% ipython --no-banner

In [1]: import numpy as np

In [2]: from numpy import linalg as LA

In [3]: np.set_printoptions(suppress=True, linewidth=100)

In [4]: K = np.load("run2.npy")

In [5]: K
Out[5]: 
array([[  0,   1,   0,   1,  -2,  -2,   1,   1,   2],
       [  0,   0,   2,  -1,   0,  -3,   3,   1,   4],
       [ -2,   1,   3,   0,  -1,  -1,   1,   1,   5],
       [  0,   1,   5,  -1,   1,  -3,   0,   3,   7],
       [  0,   0,   7,   0,  -1,  -1,  -1,   2,   9],
       [ -2,   0,   5,   0,  -2,  -1,  -2,   4,   9],
       [ -4,  -2,   3,  -1,  -4,  -1,  -1,   6,  11],
       [ -6,  -3,   1,  -1,  -6,   0,  -3,   6,   9],
       [ -4,  -5,   1,   1,  -4,  -2,  -1,   5,   7],
       [ -5,  -3,   3,   1,  -4,  -2,   1,   5,   6],
       [ -4,  -5,   2,   1,  -3,   0,   3,   7,   4],
       [ -3,  -6,   3,  -1,  -3,  -2,   4,   5,   5],
       [ -5,  -6,   2,  -1,  -2,   0,   5,   6,   4],
       [ -4,  -4,   1,  -2,  -3,   1,   7,   5,   4],
       [ -3,  -3,   3,  -2,  -5,   1,   8,   5,   6],
       [ -5,  -1,   2,   0,  -7,   2,   8,   4,   6],
       [ -3,  -1,   3,   2,  -5,   4,   8,   6,   8],
       [ -1,  -2,   3,   2,  -6,   3,   8,   4,   7],
       [ -1,  -4,   4,   2,  -6,   4,   7,   3,   7],
       [  0,  -4,   2,   2,  -7,   2,   7,   1,   5],
       [ -2,  -4,   2,   4,  -9,   0,   9,  -1,   3],
       [ -4,  -4,   1,   6, -10,   0,   7,  -1,   4],
       [ -4,  -5,   1,   8, -12,   1,   7,   0,   4]])

In [6]: t3 = np.stack([K, 3 * K, K[::-1]])

In [7]: LA.matrix_rank(t3.reshape(3, -1))
Out[7]: np.int64(2)

In [8]: np.round(LA.norm(t3, axis=(1, 2)), 1)
Out[8]: array([ 60. , 180.1,  60. ])

In [9]: (t3 @ K.T).shape
Out[9]: (3, 23, 23)

In [10]: np.einsum("bij,cij->bc", t3, t3)
Out[10]: 
array([[ 3603, 10809,  2014],
       [10809, 32427,  6042],
       [ 2014,  6042,  3603]])

In [11]: t3.shape
Out[11]: (3, 23, 9)
